$ python -q
>>> import numpy as np
>>> np.set_printoptions(suppress=True, linewidth=140)
>>> rnd = lambda a: np.round(a, 2) + 0
>>> rng = np.random.default_rng(8228)
>>> data = np.triu(rng.random((5, 5)) < 0.5, 1).astype(int)
>>> data = data + data.T
>>> print(data)
[[0 0 0 0 0]
 [0 0 1 0 0]
 [0 1 0 0 0]
 [0 0 0 0 1]
 [0 0 0 1 0]]
>>> print(np.trace(data @ data @ data) // 6)
0
>>> low = np.diag(data.sum(axis=1)) - data
>>> print(rnd(np.linalg.eigvalsh(low)))
[0. 0. 0. 2. 2.]
>>> print(np.linalg.matrix_rank(low))
2
>>> print(np.allclose(data[:-1].T @ np.linalg.lstsq(data[:-1].T, data[-1])[0], data[-1]))
False
>>> print(np.linalg.lstsq(data[:-1].T, data[-1])[2])
3
>>> print(np.unique(data.round(6), axis=0).shape)
(5, 5)
>>> print(rnd(np.trace(np.linalg.pinv(data) @ data)))
4.0
>>> u = np.array([-5, 5, -4])
>>> print(np.cross(data[2, :3], data[3, :3]))
[0 0 0]
>>> print(np.convolve(data[2], u))
[ 0 -5  5 -4  0  0  0]
>>> print(np.correlate(data[2], data[3], "full"))
[0 1 0 0 0 0 0 0 0]
>>> m1 = np.load("test3.npy")
>>> print(rnd(m1))
[[-0.85 -0.37 -0.37]
 [-0.37  0.93 -0.07]
 [-0.37 -0.07  0.93]]
>>> # columns are unit length and at right angles
>>> B = np.linalg.inv(m1)
>>> print(np.allclose(B, m1.T))
True
>>> print(rnd(np.linalg.cond(m1)))
1.0
>>> print((np.abs(B) > 1e-9).astype(int))
[[1 1 1]
 [1 1 1]
 [1 1 1]]
>>> print(rnd(np.linalg.det(m1) * B))
[[ 0.85  0.37  0.37]
 [ 0.37 -0.93  0.07]
 [ 0.37  0.07 -0.93]]
>>> print(rnd(np.linalg.det(m1) * np.linalg.det(B)))
1.0
>>> print(rnd(B))
[[-0.85 -0.37 -0.37]
 [-0.37  0.93 -0.07]
 [-0.37 -0.07  0.93]]
>>> w, vecs = np.linalg.eigh(data)
>>> print(np.unique(w.round(6) + 0, return_counts=True)[1])
[2 1 2]
>>> print(w.sum(), np.trace(data))
0.0 0
>>> print(rnd(np.linalg.svd(data, compute_uv=False)))
[1. 1. 1. 1. 0.]
>>> print(rnd(vecs @ np.diag(w) @ vecs.T))
[[0. 0. 0. 0. 0.]
 [0. 0. 1. 0. 0.]
 [0. 1. 0. 0. 0.]
 [0. 0. 0. 0. 1.]
 [0. 0. 0. 1. 0.]]
>>> print(rnd(np.linalg.eigvalsh(data @ data)))
[0. 1. 1. 1. 1.]
>>> print(rnd(vecs.T @ data @ vecs))
[[-1.  0.  0.  0.  0.]
 [ 0. -1.  0.  0.  0.]
 [ 0.  0.  0.  0.  0.]
 [ 0.  0.  0.  1.  0.]
 [ 0.  0.  0.  0.  1.]]
>>> proj = np.triu(np.array([[-1, 2, 0], [-2, -1, -3], [-1, 0, 2]]), 1) + np.eye(3)
>>> B = proj @ m1 @ np.linalg.inv(proj)
>>> print(rnd(np.trace(B)), np.trace(m1))
1.0 1.0
>>> print(rnd(np.poly(B)))
[ 1. -1. -1.  1.]
>>> print(rnd(proj @ m1 - m1 @ proj))
[[-0.74  3.56 -1.26]
 [ 1.11  0.96  0.  ]
 [ 0.    0.74 -0.22]]
>>> print(rnd(np.linalg.det(B)))
-1.0
>>> print(np.linalg.matrix_rank(B))
3
>>> print([round(float(np.linalg.det(m1[:i, :i])), 2) + 0 for i in range(1, 4)])
[-0.85, -0.93, -1.0]
>>> mat = np.loadtxt("dump.csv", delimiter=",")
>>> print(mat)
[[ 4.  5.  6.  7.  8.]
 [ 9. 10. 11. 12. 13.]
 [14. 15. 16. 17. 18.]
 [19. 20. 21. 22. 23.]
 [24. 25. 26. 27. 28.]]
>>> x0 = np.array([-5, -4, -3])
>>> print(rnd(np.sort(np.abs(np.degrees(np.angle(np.linalg.eigvals(m1)))))))
[  0.   0. 180.]
>>> print(rnd(np.linalg.det(m1)))
-1.0
>>> print(rnd(m1.T @ (m1 @ x0)))
[-5. -4. -3.]
>>> print(rnd(np.linalg.inv(m1)))
[[-0.85 -0.37 -0.37]
 [-0.37  0.93 -0.07]
 [-0.37 -0.07  0.93]]
>>> r = np.linalg.matrix_rank(mat)
>>> print(r)
2
>>> N = np.linalg.svd(mat)[2][r:].T
>>> print(rnd(mat @ N))
[[0. 0. 0.]
 [0. 0. 0.]
 [0. 0. 0.]
 [0. 0. 0.]
 [0. 0. 0.]]
>>> print([int(np.linalg.matrix_rank(mat[:i])) for i in range(1, len(mat) + 1)])
[1, 2, 2, 2, 2]
>>> print(N.shape)
(5, 3)
>>> print(np.linalg.matrix_rank(mat.T @ mat), np.linalg.matrix_rank(mat @ mat.T))
2 2
>>> print([int(np.linalg.matrix_rank(np.delete(mat, i, axis=0))) for i in range(5)])
[2, 2, 2, 2, 2]
>>> u = np.array([-1, 2, -2])
>>> print(np.polyval(u, mat[4]))
[-530. -577. -626. -677. -730.]
>>> print(np.convolve(mat[4], u))
[-24.  23. -24. -25. -26.   2. -56.]
>>> print(np.array([np.convolve(row, u, "same") for row in mat]))
[[  3.  -4.  -5.  -6.   2.]
 [  8.  -9. -10. -11.   2.]
 [ 13. -14. -15. -16.   2.]
 [ 18. -19. -20. -21.   2.]
 [ 23. -24. -25. -26.   2.]]
>>> print(np.correlate(mat[4], mat[1], "full"))
[ 312.  613.  902. 1178. 1440. 1118.  812.  523.  252.]
>>> left, s, VT = np.linalg.svd(mat)
>>> print(np.argmax(s[:-1] / (s[1:] + 1e-6)) + 1)
2
>>> B = left[:, :2] @ np.diag(s[:2]) @ VT[:2]
>>> print(np.linalg.matrix_rank(mat, rtol=0.05))
1
>>> print(rnd(np.linalg.norm(mat - B, 2)), rnd(s[2]))
0.0 0.0
>>> print(rnd(np.linalg.norm(mat - B) / np.linalg.norm(mat)))
0.0
>>> print(rnd(np.abs(mat - B).max()))
0.0
>>> J = np.loadtxt("m.csv", delimiter=",")
>>> print(J)
[[ 1.  0.  0.  0.  0.]
 [-3. -3.  0.  0.  0.]
 [-1.  2.  2.  0.  0.]
 [ 0.  3. -3. -1.  0.]
 [-3.  1.  1. -1.  1.]]
>>> left, s, VT = np.linalg.svd(data)
>>> vecs = VT[:(s > 1e-8).sum()]
>>> x0 = data[2] + 2 * data[3] + rng.integers(2) * np.eye(5)[0]
>>> print(x0)
[1. 1. 0. 0. 2.]
>>> print(np.linalg.matrix_rank(np.vstack([data, x0])))
5
>>> print(np.diag(vecs.T @ vecs))
[0. 1. 1. 1. 1.]
>>> print(np.allclose(vecs.T @ vecs @ x0, x0))
False
>>> print(vecs.T @ vecs)
[[0. 0. 0. 0. 0.]
 [0. 1. 0. 0. 0.]
 [0. 0. 1. 0. 0.]
 [0. 0. 0. 1. 0.]
 [0. 0. 0. 0. 1.]]
>>> x0 = np.array([7, 8, 6, 9, 4])
>>> y = J @ x0
>>> print(y)
[  7. -45.  21.  -3. -12.]
>>> print(rnd(np.linalg.solve(J, J[:, 3])))
[0. 0. 0. 1. 0.]
>>> print(rnd(np.linalg.solve(J, y)))
[7. 8. 6. 9. 4.]
>>> print(rnd(np.linalg.solve(J.T, J[4])))
[0. 0. 0. 0. 1.]
>>> print(rnd(np.linalg.solve(J, y + J[:, 0])))
[8. 8. 6. 9. 4.]
>>> z = rng.permutation(5)
>>> print(z)
[0 2 4 3 1]
>>> B = mat[z][:, z]
>>> print(rnd(np.linalg.det(B)), rnd(np.linalg.det(mat[z])))
0.0 0.0
>>> print(np.diag(B))
[ 4. 16. 28. 22. 10.]
>>> arr = np.array([[6.0, 4.0, 4.0, 2.0],
...     [4.0, 6.0, 4.0, 2.0],
...     [4.0, 4.0, 6.0, 2.0],
...     [2.0, 2.0, 2.0, 3.0]])
>>> x0 = np.ones(4)
>>> for _ in range(7):
...     x0 = arr @ x0
...     x0 /= np.linalg.norm(x0)
...     print(round(x0 @ arr @ x0, 2))
... 
14.99
15.0
15.0
15.0
15.0
15.0
15.0
>>> print(rnd(x0))
[0.55 0.55 0.55 0.28]
>>> print(rnd(np.linalg.eigvalsh(arr)[-1]))
15.0
>>> th = np.radians(45)
>>> Rm = np.eye(4)
>>> Rm[3, 3] = Rm[0, 0] = np.cos(th)
>>> Rm[3, 0], Rm[0, 3] = -np.sin(th), np.sin(th)
>>> print(rnd(Rm))
[[ 0.71  0.    0.    0.71]
 [ 0.    1.    0.    0.  ]
 [ 0.    0.    1.    0.  ]
 [-0.71  0.    0.    0.71]]
>>> B = arr @ Rm.T
>>> print(np.allclose(np.linalg.norm(arr, axis=1), np.linalg.norm(B, axis=1)))
True
>>> print(rnd(B))
[[ 5.66  4.    4.   -2.83]
 [ 4.24  6.    4.   -1.41]
 [ 4.24  4.    6.   -1.41]
 [ 3.54  2.    2.    0.71]]
>>> print(rnd(np.linalg.svd(arr, compute_uv=False)), rnd(np.linalg.svd(B, compute_uv=False)))
[15.  2.  2.  2.] [15.  2.  2.  2.]
>>> print(rnd(np.abs(B - arr).max(axis=0)))
[1.54 0.   0.   4.83]
>>> print(np.allclose(arr @ arr.T, B @ B.T))
True
